In [1]: import numpy as np

In [2]: np.set_printoptions(suppress=True, linewidth=160)

In [3]: def rnd(a):
   ...:     return np.round(a, 3) + 0
   ...: 

In [4]: K = np.load("mat.npy")

In [5]: K
Out[5]: 
array([[13,  2,  1,  3,  0,  3,  1,  3,  0,  3],
       [ 0,  8,  2,  0,  0,  2,  2,  2,  3,  0],
       [ 3,  1, -7,  2,  1,  3,  1,  1,  0,  2],
       [ 2,  2,  0,  5,  0,  3,  1,  2,  1,  0],
       [ 2,  2,  2,  1,  5,  0,  1,  0,  3,  2],
       [ 2,  1,  2,  2,  0,  2,  1,  0,  0,  3],
       [ 3,  0,  3,  1,  1,  0, -8,  2,  3,  2],
       [ 3,  1,  3,  3,  1,  1,  2, 13,  2,  3],
       [ 2,  3,  0,  1,  0,  1,  3,  1,  0,  0],
       [ 0,  3,  2,  2,  2,  1,  1,  1,  0,  6]])

In [6]: out = K / np.linalg.norm(K, axis=1, keepdims=True)

In [7]: C2 = out @ out.T

In [8]: (np.abs(C2) > 0.9).astype(int)
Out[8]: 
array([[1, 0, 0, 0, 0, 0, 0, 0, 0, 0],
       [0, 1, 0, 0, 0, 0, 0, 0, 0, 0],
       [0, 0, 1, 0, 0, 0, 0, 0, 0, 0],
       [0, 0, 0, 1, 0, 0, 0, 0, 0, 0],
       [0, 0, 0, 0, 1, 0, 0, 0, 0, 0],
       [0, 0, 0, 0, 0, 1, 0, 0, 0, 0],
       [0, 0, 0, 0, 0, 0, 1, 0, 0, 0],
       [0, 0, 0, 0, 0, 0, 0, 1, 0, 0],
       [0, 0, 0, 0, 0, 0, 0, 0, 1, 0],
       [0, 0, 0, 0, 0, 0, 0, 0, 0, 1]])

In [9]: rnd(np.linalg.norm(out, axis=1))
Out[9]: array([1., 1., 1., 1., 1., 1., 1., 1., 1., 1.])

In [10]: (C2 - 2 * np.eye(10)).round(6).argmax(axis=1)
Out[10]: array([5, 8, 3, 8, 9, 9, 0, 3, 1, 5])

In [11]: rng = np.random.default_rng(588235)

In [12]: lab = rng.permutation(10)

In [13]: lab
Out[13]: array([4, 5, 6, 2, 0, 7, 8, 3, 1, 9])

In [14]: out = K[lab][:, lab]

In [15]: out
Out[15]: 
array([[ 5,  0,  1,  2,  2,  0,  3,  1,  2,  2],
       [ 0,  2,  1,  2,  2,  0,  0,  2,  1,  3],
       [ 1,  0, -8,  3,  3,  2,  3,  1,  0,  2],
       [ 1,  3,  1, -7,  3,  1,  0,  2,  1,  2],
       [ 0,  3,  1,  1, 13,  3,  0,  3,  2,  3],
       [ 1,  1,  2,  3,  3, 13,  2,  3,  1,  3],
       [ 0,  1,  3,  0,  2,  1,  0,  1,  3,  0],
       [ 0,  3,  1,  0,  2,  2,  1,  5,  2,  0],
       [ 0,  2,  2,  2,  0,  2,  3,  0,  8,  0],
       [ 2,  1,  1,  2,  0,  1,  0,  2,  3,  6]])

In [16]: np.diag(out)
Out[16]: array([ 5,  2, -8, -7, 13, 13,  0,  5,  8,  6])

In [17]: np.trace(out)
Out[17]: np.int64(37)

In [18]: np.allclose(out, K)
Out[18]: False

In [19]: np.allclose(out, out.T)
Out[19]: False

In [20]: (out - out.T) / 2
Out[20]: 
array([[ 0. ,  0. ,  0. ,  0.5,  1. , -0.5,  1.5,  0.5,  1. ,  0. ],
       [ 0. ,  0. ,  0.5, -0.5, -0.5, -0.5, -0.5, -0.5, -0.5,  1. ],
       [ 0. , -0.5,  0. ,  1. ,  1. ,  0. ,  0. ,  0. , -1. ,  0.5],
       [-0.5,  0.5, -1. ,  0. ,  1. , -1. ,  0. ,  1. , -0.5,  0. ],
       [-1. ,  0.5, -1. , -1. ,  0. ,  0. , -1. ,  0.5,  1. ,  1.5],
       [ 0.5,  0.5,  0. ,  1. ,  0. ,  0. ,  0.5,  0.5, -0.5,  1. ],
       [-1.5,  0.5,  0. ,  0. ,  1. , -0.5,  0. ,  0. ,  0. ,  0. ],
       [-0.5,  0.5,  0. , -1. , -0.5, -0.5,  0. ,  0. ,  1. , -1. ],
       [-1. ,  0.5,  1. ,  0.5, -1. ,  0.5,  0. , -1. ,  0. , -1.5],
       [ 0. , -1. , -0.5,  0. , -1.5, -1. ,  0. ,  1. ,  1.5,  0. ]])

In [21]: out @ out
Out[21]: 
array([[ 32,  24,  17,   9,  53,  21,  25,  28,  49,  34],
       [  9,  27,   5,   3,  43,  19,   8,  31,  29,  36],
       [  6,  28,  87, -30,  40,  29, -16,  26,  30,  19],
       [  4,   5,   0,  72,  36,  25,  13,  20,  23,  23],
       [ 11,  67,  25,  34, 196,  94,  18,  78,  64,  79],
       [ 29,  49,  32,  39, 107, 198,  41,  82,  54,  81],
       [  4,  18, -12,  22,  42,  33,  21,  19,  32,  18],
       [  3,  34,  13,  21,  53,  49,  18,  45,  38,  23],
       [  6,  31,  17,  18,  28,  51,  34,  19,  79,  20],
       [ 26,  27,  13,  16,  22,  33,  22,  34,  54,  52]])

In [22]: rnd(np.sort(np.abs(np.linalg.eigvals(out))))
Out[22]: array([ 0.219,  0.219,  4.442,  4.952,  6.594,  7.289,  7.7  ,  9.543,  9.8  , 20.536])
